% python3 -q
>>> import numpy as np
>>> np.set_printoptions(precision=2, suppress=True, linewidth=200, sign=" ")
>>> F = np.loadtxt("run19.csv", delimiter=",")
>>> F
array([[ 0.25,  0.25,  0.  ,  0.5 ],
       [ 0.29,  0.29,  0.14,  0.29],
       [ 0.29,  0.29,  0.14,  0.29],
       [ 0.  ,  0.4 ,  0.4 ,  0.2 ]])
>>> np.argsort(-np.linalg.norm(F, axis=0).round(6), kind="stable")[:3]
array([ 3,  1,  0])
>>> round(float(np.linalg.norm(F, 2) / np.linalg.norm(F)), 2)
0.92
>>> left, sv = np.linalg.svd(F)
Traceback (most recent call last):
  File "<python-input-6>", line 1, in <module>
    left, sv = np.linalg.svd(F)
    ^^^^^^^^
ValueError: too many values to unpack (expected 2)
>>> left, sv, Vh = np.linalg.svd(F, full_matrices=False)
>>> np.abs(left[:, 0]).round(6).argmax()
np.int64(0)
>>> round(float(np.sqrt((sv ** 2).sum())), 2), round(float(np.linalg.norm(F)), 2)
(1.12, 1.12)
>>> sv.round(2) + 0
array([ 1.03,  0.42,  0.16,  0.  ])
>>> np.round(left.T @ F @ Vh.T, 2) + 0
array([[ 1.03,  0.  ,  0.  ,  0.  ],
       [ 0.  ,  0.42,  0.  ,  0.  ],
       [ 0.  ,  0.  ,  0.16,  0.  ],
       [ 0.  ,  0.  ,  0.  ,  0.  ]])
>>> np.round(sv / sv[0], 2) + 0
array([ 1.  ,  0.4 ,  0.15,  0.  ])
>>> other = F / np.linalg.norm(F, axis=1, keepdims=True)
>>> G = other @ other.T
>>> G
array([[ 1.  ,  0.91,  0.91,  0.54],
       [ 0.91,  1.  ,  1.  ,  0.74],
       [ 0.91,  1.  ,  1.  ,  0.74],
       [ 0.54,  0.74,  0.74,  1.  ]])
>>> np.linalg.norm(other, axis=1)
array([ 1.,  1.,  1.,  1.])
>>> (np.abs(G) > 0.9).astype(int)
array([[ 1,  1,  1,  0],
       [ 1,  1,  1,  0],
       [ 1,  1,  1,  0],
       [ 0,  0,  0,  1]])
>>> other = np.array([[1, -2], [2, 1]])
>>> M = np.kron(np.eye(2, dtype=int), other)
>>> M
array([[ 1, -2,  0,  0],
       [ 2,  1,  0,  0],
       [ 0,  0,  1, -2],
       [ 0,  0,  2,  1]])
>>> rng = np.random.default_rng(46478)
>>> lab = rng.permutation(4)
>>> lab
array([ 1,  2,  0,  3])
>>> other = M[lab][:, lab]
>>> np.allclose(other, M)
False
>>> np.trace(other)
np.int64(4)
>>> np.linalg.svd(M, compute_uv=False)
array([ 2.24,  2.24,  2.24,  2.24])
>>> np.linalg.norm(M, axis=0)
array([ 2.24,  2.24,  2.24,  2.24])
>>> np.linalg.pinv(M)
array([[ 0.2,  0.4,  0. ,  0. ],
       [-0.4,  0.2,  0. ,  0. ],
       [ 0. ,  0. ,  0.2,  0.4],
       [ 0. ,  0. , -0.4,  0.2]])
>>> M[:, 2] @ M[:, 1]
np.int64(0)
>>> mat = np.loadtxt("mat.csv", delimiter=",")
>>> mat
array([[-2.96,  5.62, -2.13,  5.07,  6.2 , -2.45,  0.11, -2.54,  1.19, -6.03],
       [-1.07, -0.46, -3.79, -5.51, -5.64,  6.2 , -6.72,  8.82,  6.38,  1.72],
       [-0.83,  1.52, -1.85, -4.72, -5.47,  4.83, -8.9 ,  8.69,  5.17,  2.12],
       [-1.13, -1.22, -3.72, -5.01, -4.33,  4.77, -7.35,  7.34,  3.63,  0.54],
       [ 0.87,  0.  , -2.67, -4.21, -4.8 ,  5.85, -8.26,  6.69,  4.67,  1.55],
       [-3.38,  2.41,  1.29,  3.21,  4.96, -1.87, -2.98, -1.06,  3.06, -5.5 ],
       [-1.58,  0.68, -5.22, -5.29, -3.02,  5.19, -6.46,  6.66,  3.65,  4.01],
       [ 0.55,  0.65, -5.18, -4.83, -4.1 ,  7.5 , -7.82,  6.82,  4.45,  1.8 ],
       [ 0.78,  0.09, -3.04, -3.8 , -3.45,  5.98, -5.66,  7.77,  4.77,  0.54],
       [ 0.82,  1.08, -3.69, -3.52, -4.55,  4.87, -8.02,  6.64,  4.47,  3.5 ],
       [-3.53,  2.93,  0.63,  6.11,  6.88, -2.71, -1.44, -1.48,  0.4 , -5.3 ],
       [-3.63,  4.84,  1.66,  5.2 ,  7.27, -3.46, -0.88, -2.31,  1.99, -6.73],
       [ 0.72, -0.65, -5.22, -3.78, -3.75,  5.97, -6.49,  7.57,  4.28,  1.64],
       [ 1.46,  0.46, -3.11, -2.04, -3.74,  5.19, -6.3 ,  7.29,  3.71,  2.07],
       [-0.84, -0.88, -4.52, -5.44, -4.84,  8.18, -8.58,  7.01,  5.56, -0.17],
       [-1.01,  0.52, -4.21, -4.72, -4.43,  6.17, -6.74,  7.81,  5.75,  1.45],
       [ 1.08,  0.22, -4.3 , -4.1 , -5.2 ,  6.37, -7.99,  7.29,  3.22,  3.22],
       [-0.63, -0.88, -4.46, -4.11, -3.46,  5.78, -8.56,  6.89,  5.83,  3.67],
       [-1.72,  0.94, -4.67, -4.22, -5.39,  5.13, -5.38,  6.22,  5.4 ,  2.24],
       [ 1.09, -1.17, -4.36, -4.05, -7.13,  6.49, -8.54,  5.83,  2.96,  2.13],
       [-3.18,  3.1 , -0.96,  5.01,  4.57, -3.1 , -1.59, -0.7 ,  1.86, -7.39],
       [-4.07,  2.97,  1.67,  5.14,  5.86,  0.68, -0.51, -1.89,  3.47, -4.9 ],
       [-4.03,  3.84,  2.28,  4.71,  7.21, -2.68, -1.44, -3.07,  1.37, -7.13],
       [-0.29, -0.56, -3.12, -3.84, -3.61,  6.24, -7.58,  7.71,  5.11,  1.79],
       [-4.6 ,  3.28, -1.34,  3.12,  5.47, -0.89,  0.69, -0.22,  1.04, -6.39],
       [-3.96,  1.89,  1.05,  3.06,  6.64,  0.01,  1.04, -1.94,  0.59, -4.48],
       [-0.16, -0.96, -3.65, -5.51, -4.14,  5.22, -7.45,  8.47,  4.91,  1.68],
       [-4.13,  3.51,  1.06,  4.22,  7.07, -2.94, -0.5 , -1.36,  2.23, -8.48],
       [-0.23, -0.03, -1.78, -1.59, -3.55,  6.99, -7.79,  6.47,  3.78,  2.85],
       [-3.69,  2.34, -0.81,  5.25,  7.18, -2.55, -1.73, -2.28,  1.8 , -6.83],
       [-3.45,  1.96, -0.39,  3.84,  6.65, -1.33,  0.26, -2.66,  0.82, -5.87]])
>>> Xs = mat - mat.mean(axis=0)
>>> vecs = np.linalg.svd(Xs)[2][:2]
>>> other = Xs - Xs @ vecs.T @ vecs
>>> (Xs @ vecs.T).std(axis=0)
array([ 10.94,   1.31])
>>> np.diag(vecs.T @ vecs)
array([ 0.11,  0.02,  0.39,  0.31,  0.24,  0.14,  0.43,  0.17,  0.02,  0.18])
>>> np.round(np.linalg.norm(other) / np.linalg.norm(Xs), 2)
np.float64(0.22)
>>> vec = np.array([-1, 0, 2, 5, 4, 2, 4, -1, -1, 4])
>>> target = mat @ vec
>>> np.round(np.linalg.solve(mat.T @ mat, mat.T @ target), 2) + 0
array([-1.,  0.,  2.,  5.,  4.,  2.,  4., -1., -1.,  4.])
>>> np.round(np.linalg.lstsq(mat, target)[0], 2) + 0
array([-1.,  0.,  2.,  5.,  4.,  2.,  4., -1., -1.,  4.])
>>> target = target + 0.1 * rng.normal(size=31)
>>> target
array([ 21.61, -79.29, -79.85, -77.4 , -72.84,   2.12, -57.  , -71.96, -60.66, -63.51,  31.75,  24.86, -64.33, -50.25, -86.  , -71.01, -67.93, -63.53, -64.33, -79.91,   1.3 ,  34.91,  22.88, -63.08,
        14.08,  35.64, -77.16,  13.  , -41.46,  18.17,  25.36])
>>> b, *_ = np.linalg.lstsq(mat, target)
>>> [round(float(np.linalg.norm(np.linalg.solve(mat.T @ mat + lam * np.eye(10), mat.T @ target))), 2) for lam in (0, 1, 10, 100)]
[9.21, 8.98, 7.6, 4.93]
>>> b
array([-1.02, -0.04,  1.99,  5.05,  4.  ,  2.03,  4.03, -0.96, -1.01,  4.  ])
